$ python3 -q
>>> import numpy as np
>>> np.set_printoptions(suppress=True, linewidth=160)
>>> mat = np.load("dump.npy")
>>> mat
array([[ 1,  2, -2, -3,  3],
       [-2,  0,  1,  0,  1],
       [ 0,  2, -1, -1,  1],
       [ 0,  0,  0,  0,  0],
       [ 0,  1,  2, -1, -2],
       [ 0, -1,  1, -1,  4],
       [ 0,  0,  0,  0,  0],
       [ 0,  3,  1, -2, -1],
       [ 0, -1,  1, -1,  4],
       [-2,  2,  0, -1,  2],
       [ 0,  0,  0,  0,  0],
       [ 1,  2, -2, -3,  3],
       [ 0,  0,  0,  0,  0],
       [ 0,  0,  0,  0,  0],
       [ 0,  1,  2, -1, -2],
       [ 0,  0,  0,  0,  0],
       [ 0,  0,  0,  0,  0],
       [ 0,  1,  0, -2,  5],
       [-1, -1,  2,  1,  2],
       [-1,  1,  1,  0,  3],
       [ 0,  0,  0,  0,  0],
       [ 0,  0,  0,  0,  0],
       [ 0,  2, -1, -1,  1],
       [ 0,  0,  0,  0,  0],
       [ 1,  0, -1, -2,  2],
       [ 0,  0,  0,  0,  0],
       [-1,  1,  1,  0,  3],
       [-1, -1,  2,  1,  2],
       [ 0,  0,  0,  0,  0],
       [-1,  1,  2, -3,  1],
       [-1, -1,  2,  1,  2],
       [-1,  1,  2, -3,  1],
       [ 1,  1,  1, -3,  0]])
>>> C2 = np.cov(mat, rowvar=False)
>>> np.argwhere(np.triu(np.abs(np.corrcoef(mat.T)) > 0.8, 1))
array([], shape=(0, 2), dtype=int64)
>>> np.round(np.corrcoef(mat.T), 3)
array([[ 1.   ,  0.139, -0.567, -0.39 , -0.115],
       [ 0.139,  1.   , -0.345, -0.638, -0.09 ],
       [-0.567, -0.345,  1.   ,  0.219, -0.147],
       [-0.39 , -0.638,  0.219,  1.   , -0.175],
       [-0.115, -0.09 , -0.147, -0.175,  1.   ]])
>>> labels = mat[:, 2] > np.median(mat[:, 2])
>>> u = mat[labels].mean(axis=0) - mat[~labels].mean(axis=0)
>>> u.round(3)
array([-0.624, -0.222,  1.868, -0.173,  0.391])
>>> np.argsort(-np.abs(u).round(6), kind="stable")
array([2, 0, 4, 1, 3])
>>> Xs = (mat - mat.mean(axis=0)) / mat.std(axis=0)
>>> np.argwhere(np.abs(Xs) > 2)
array([[ 0,  2],
       [ 1,  0],
       [ 7,  1],
       [ 9,  0],
       [11,  2],
       [17,  4]])
>>> b = np.linalg.lstsq(np.delete(Xs, 2, axis=1), Xs[:, 2])[0]
>>> b.round(3)
array([-0.729, -0.61 , -0.52 , -0.377])
>>> round(1 - np.var(Xs[:, 2] - np.delete(Xs, 2, axis=1) @ b), 3)
np.float64(0.566)
>>> P = mat @ np.linalg.solve(mat.T @ mat, mat.T)
>>> np.trace(P)
np.float64(5.0)
>>> np.linalg.matrix_rank(np.eye(33) - P)
np.int64(28)
>>> np.round(P @ mat[:, 1], 3) + 0
array([ 2.,  0.,  2.,  0.,  1., -1.,  0.,  3., -1.,  2.,  0.,  2.,  0.,  0.,  1.,  0.,  0.,  1., -1.,  1.,  0.,  0.,  2.,  0.,  0.,  0.,  1., -1.,  0.,  1.,
       -1.,  1.,  1.])
>>> J = np.array([[1, -1, -2, 0, 0, -6, -2],
...     [7, 1, 2, 4, 4, -6, 2],
...     [-7, -3, -6, -5, -5, -3, -6],
...     [-8, -4, -8, -6, -6, -6, -8]])
>>> rk = np.linalg.matrix_rank(J)
>>> rk
np.int64(2)
>>> N = np.linalg.svd(J)[2][rk:].T
>>> [int(np.linalg.matrix_rank(np.delete(J, i, axis=0))) for i in range(4)]
[2, 2, 2, 2]
>>> N.shape
(7, 5)
>>> np.allclose(J @ N, 0)
True
>>> np.round(J @ N, 3) + 0
array([[0., 0., 0., 0., 0.],
       [0., 0., 0., 0., 0.],
       [0., 0., 0., 0., 0.],
       [0., 0., 0., 0., 0.]])
>>> U, sv, Vh = np.linalg.svd(J)
>>> V = Vh[:(sv > 1e-8).sum()]
>>> rng = np.random.default_rng(8721)
>>> x = J[1] + -2 * J[0] + rng.integers(2) * np.eye(7)[1]
>>> x
array([5., 3., 6., 4., 4., 6., 6.])
>>> np.round(np.diag(V.T @ V), 3)
array([0.41 , 0.052, 0.207, 0.159, 0.159, 0.807, 0.207])
>>> np.round(V.T @ V, 3)
array([[ 0.41 ,  0.086,  0.172,  0.248,  0.248, -0.228,  0.172],
       [ 0.086,  0.052,  0.103,  0.069,  0.069,  0.103,  0.103],
       [ 0.172,  0.103,  0.207,  0.138,  0.138,  0.207,  0.207],
       [ 0.248,  0.069,  0.138,  0.159,  0.159, -0.062,  0.138],
       [ 0.248,  0.069,  0.138,  0.159,  0.159, -0.062,  0.138],
       [-0.228,  0.103,  0.207, -0.062, -0.062,  0.807,  0.207],
       [ 0.172,  0.103,  0.207,  0.138,  0.138,  0.207,  0.207]])
>>> round(np.linalg.norm(x - V.T @ V @ x), 3)
np.float64(0.0)
>>> A = np.load("block14.npy")
>>> A
array([[ 5,  5,  5,  5,  5,  5,  5],
       [ 5, 10, 10, 10, 10, 10, 10],
       [ 5, 10, 15, 15, 15, 15, 15],
       [ 5, 10, 15, 20, 20, 20, 20],
       [ 5, 10, 15, 20, 25, 25, 25],
       [ 5, 10, 15, 20, 25, 30, 30],
       [ 5, 10, 15, 20, 25, 30, 35]])
>>> Lm = np.linalg.cholesky(A)
>>> np.round(Lm @ Lm.T, 3)
array([[ 5.,  5.,  5.,  5.,  5.,  5.,  5.],
       [ 5., 10., 10., 10., 10., 10., 10.],
       [ 5., 10., 15., 15., 15., 15., 15.],
       [ 5., 10., 15., 20., 20., 20., 20.],
       [ 5., 10., 15., 20., 25., 25., 25.],
       [ 5., 10., 15., 20., 25., 30., 30.],
       [ 5., 10., 15., 20., 25., 30., 35.]])
>>> Lm.round(3)
array([[2.236, 0.   , 0.   , 0.   , 0.   , 0.   , 0.   ],
       [2.236, 2.236, 0.   , 0.   , 0.   , 0.   , 0.   ],
       [2.236, 2.236, 2.236, 0.   , 0.   , 0.   , 0.   ],
       [2.236, 2.236, 2.236, 2.236, 0.   , 0.   , 0.   ],
       [2.236, 2.236, 2.236, 2.236, 2.236, 0.   , 0.   ],
       [2.236, 2.236, 2.236, 2.236, 2.236, 2.236, 0.   ],
       [2.236, 2.236, 2.236, 2.236, 2.236, 2.236, 2.236]])
>>> np.round(np.prod(np.diag(Lm)) ** 2, 3), round(float(np.linalg.det(A)), 3)
(np.float64(78125.0), 78125.0)
>>> ev, V = np.linalg.eigh(A)
>>> x = np.array([0, -1, 1, 0, 1, -1, -1])
>>> np.round(V * np.maximum(ev, 0) @ V.T, 3)
array([[ 5.,  5.,  5.,  5.,  5.,  5.,  5.],
       [ 5., 10., 10., 10., 10., 10., 10.],
       [ 5., 10., 15., 15., 15., 15., 15.],
       [ 5., 10., 15., 20., 20., 20., 20.],
       [ 5., 10., 15., 20., 25., 25., 25.],
       [ 5., 10., 15., 20., 25., 30., 30.],
       [ 5., 10., 15., 20., 25., 30., 35.]])
>>> np.round(V * np.abs(ev) @ V.T, 3)
array([[ 5.,  5.,  5.,  5.,  5.,  5.,  5.],
       [ 5., 10., 10., 10., 10., 10., 10.],
       [ 5., 10., 15., 15., 15., 15., 15.],
       [ 5., 10., 15., 20., 20., 20., 20.],
       [ 5., 10., 15., 20., 25., 25., 25.],
       [ 5., 10., 15., 20., 25., 30., 30.],
       [ 5., 10., 15., 20., 25., 30., 35.]])
>>> x @ A @ x
np.int64(45)
>>> np.round(np.linalg.eigvalsh(A[1:, 1:]), 3)
array([  1.335,   1.638,   2.378,   4.374,  12.146, 113.129])
>>> u = np.array([5, 2, 2, 0, 0]) + 0.5
>>> F = np.outer(u, u) / (u @ u)
>>> F.round(3)
array([[0.699, 0.318, 0.318, 0.064, 0.064],
       [0.318, 0.145, 0.145, 0.029, 0.029],
       [0.318, 0.145, 0.145, 0.029, 0.029],
       [0.064, 0.029, 0.029, 0.006, 0.006],
       [0.064, 0.029, 0.029, 0.006, 0.006]])
>>> ev, V = np.linalg.eigh(F)
>>> x = np.array([0, 0, 1, 2, 1])
>>> np.round(x @ F @ x / (x @ x), 3), np.round(ev[0], 3), round(ev[-1], 3)
(np.float64(0.062), np.float64(-0.0), np.float64(1.0))
>>> ev, V = np.linalg.eigh(F)
>>> round(ev.sum(), 3), np.trace(F)
(np.float64(1.0), np.float64(1.0))
>>> (ev > 1e-8).sum(), (ev < -1e-8).sum()
(np.int64(1), np.int64(0))
>>> np.round(np.linalg.eigvalsh(F + -2 * np.eye(5)), 3)
array([-2., -2., -2., -2., -1.])
>>> np.unique(ev.round(6) + 0, return_counts=True)[1]
array([4, 1])
>>> np.round(V.T @ F @ V, 3) + 0
array([[0., 0., 0., 0., 0.],
       [0., 0., 0., 0., 0.],
       [0., 0., 0., 0., 0.],
       [0., 0., 0., 0., 0.],
       [0., 0., 0., 0., 1.]])
>>> out = np.array([[2, 1], [0, 2]])
>>> C = np.kron(out, F)
>>> np.linalg.matrix_rank(C)
np.int64(2)
>>> C.round(3)
array([[1.399, 0.636, 0.636, 0.127, 0.127, 0.699, 0.318, 0.318, 0.064, 0.064],
       [0.636, 0.289, 0.289, 0.058, 0.058, 0.318, 0.145, 0.145, 0.029, 0.029],
       [0.636, 0.289, 0.289, 0.058, 0.058, 0.318, 0.145, 0.145, 0.029, 0.029],
       [0.127, 0.058, 0.058, 0.012, 0.012, 0.064, 0.029, 0.029, 0.006, 0.006],
       [0.127, 0.058, 0.058, 0.012, 0.012, 0.064, 0.029, 0.029, 0.006, 0.006],
       [0.   , 0.   , 0.   , 0.   , 0.   , 1.399, 0.636, 0.636, 0.127, 0.127],
       [0.   , 0.   , 0.   , 0.   , 0.   , 0.636, 0.289, 0.289, 0.058, 0.058],
       [0.   , 0.   , 0.   , 0.   , 0.   , 0.636, 0.289, 0.289, 0.058, 0.058],
       [0.   , 0.   , 0.   , 0.   , 0.   , 0.127, 0.058, 0.058, 0.012, 0.012],
       [0.   , 0.   , 0.   , 0.   , 0.   , 0.127, 0.058, 0.058, 0.012, 0.012]])
>>> C.shape
(10, 10)
>>> E = np.load("a.npy")
>>> E
array([[ 9, 12, 11],
       [ 7,  4,  1],
       [ 4,  0,  0],
       [ 0,  7, 13],
       [ 0,  0,  0],
       [ 0,  0,  0],
       [ 1,  6,  9],
       [14, 19, 17],
       [ 0,  7, 13],
       [11,  7,  2],
       [ 0,  0,  0],
       [ 0,  0,  0],
       [ 0,  2,  4],
       [10, 16, 16],
       [14,  6,  0],
       [13,  2,  0]])
>>> C = E[[12, 0]].astype(float)
>>> for _ in range(6):
...     labels = np.linalg.norm(E[:, None] - C, axis=-1).argmin(axis=1)
...     C = np.array([E[labels == j].mean(axis=0) for j in range(2)])
... 
>>> labels
array([1, 0, 0, 0, 0, 0, 0, 1, 0, 1, 0, 0, 0, 1, 1, 0])
>>> np.round(C[1] - C[0], 3)
array([9.327, 9.455, 5.564])
>>> C.round(3)
array([[ 2.273,  2.545,  3.636],
       [11.6  , 12.   ,  9.2  ]])
>>> np.linalg.cond(C) > 100
np.False_
>>> [round(float(x), 3) for x in np.linalg.svd(C, compute_uv=False)[:3]]
[19.642, 1.499]
>>> round(float(np.linalg.norm(C, 2) / np.linalg.norm(C)), 3)
0.997
>>> Xs = (E - E.mean(axis=0)) / E.std(axis=0)
>>> np.argwhere(np.abs(Xs) > 2)
array([[7, 1]])
>>> np.round(Xs.std(axis=0), 3)
array([1., 1., 1.])
>>> b = np.linalg.lstsq(np.delete(Xs, 2, axis=1), Xs[:, 2])[0]
>>> round(float(1 - np.var(Xs[:, 2] - np.delete(Xs, 2, axis=1) @ b)), 3)
0.933
>>> np.abs(b).argmax()
np.int64(1)
>>> X = np.load("x.npy")
>>> X
array([[ 0.366,  0.007, -0.023,  1.436, -0.004],
       [-0.381, -0.001,  0.203, -6.032,  0.021],
       [ 0.319, -0.002, -0.035,  1.333, -0.011],
       [ 0.54 , -0.008,  0.121, -0.133, -0.009],
       [-0.478,  0.006, -0.119,  3.296,  0.039],
       [ 0.128, -0.003, -0.031, -3.719,  0.016],
       [ 0.208,  0.   , -0.201, -2.379, -0.008],
       [-0.246,  0.002,  0.104,  3.446, -0.034],
       [ 0.367,  0.   , -0.075, -4.724,  0.019],
       [-1.176, -0.001, -0.02 , -6.171, -0.039],
       [ 0.336,  0.004, -0.023, -1.743,  0.021],
       [-0.249,  0.002,  0.046, -2.09 ,  0.003],
       [ 1.464, -0.005, -0.076,  2.24 , -0.004],
       [-0.323,  0.005,  0.007,  3.475,  0.017],
       [ 0.829, -0.001, -0.017,  1.797,  0.01 ],
       [-0.072, -0.006,  0.3  ,  0.39 ,  0.015],
       [ 1.045,  0.006, -0.013,  1.608,  0.011],
       [-0.678,  0.007,  0.166, -0.308, -0.018],
       [-0.266,  0.004,  0.005, -8.071,  0.01 ]])
>>> Xs = X - X.mean(axis=0)
>>> V = np.linalg.svd(Xs)[2][:1]
>>> out = Xs - Xs @ V.T @ V
>>> np.linalg.norm(out, axis=1).round(6).argmax()
np.int64(12)
>>> np.round(np.cov(Xs @ V.T, rowvar=False), 3)
np.float64(12.525)
>>> np.round(np.diag(V.T @ V), 3) + 0
array([0.004, 0.   , 0.   , 0.996, 0.   ])
>>> np.round((Xs @ V.T).std(axis=0), 3)
array([3.445])
>>> out = np.array([[0, 2], [-2, 2], [-1, 0]])
>>> C = np.array([[-1, 1, -3, -3, -1, 0, 2, 3], [-2, 3, 2, 2, -3, -2, 2, -1]])
>>> data = out @ C
>>> data
array([[-4,  6,  4,  4, -6, -4,  4, -2],
       [-2,  4, 10, 10, -4, -4,  0, -8],
       [ 1, -1,  3,  3,  1,  0, -2, -3]])
>>> U, sv, Vh = np.linalg.svd(data)
>>> sv.round(3) + 0
array([20.809,  8.544,  0.   ])
>>> out = U[:, :2] @ np.diag(sv[:2]) @ Vh[:2]
>>> np.linalg.matrix_rank(out)
np.int64(2)
>>> np.linalg.matrix_rank(data, rtol=0.05)
np.int64(2)
>>> round(np.abs(data - out).max(), 3)
np.float64(0.0)
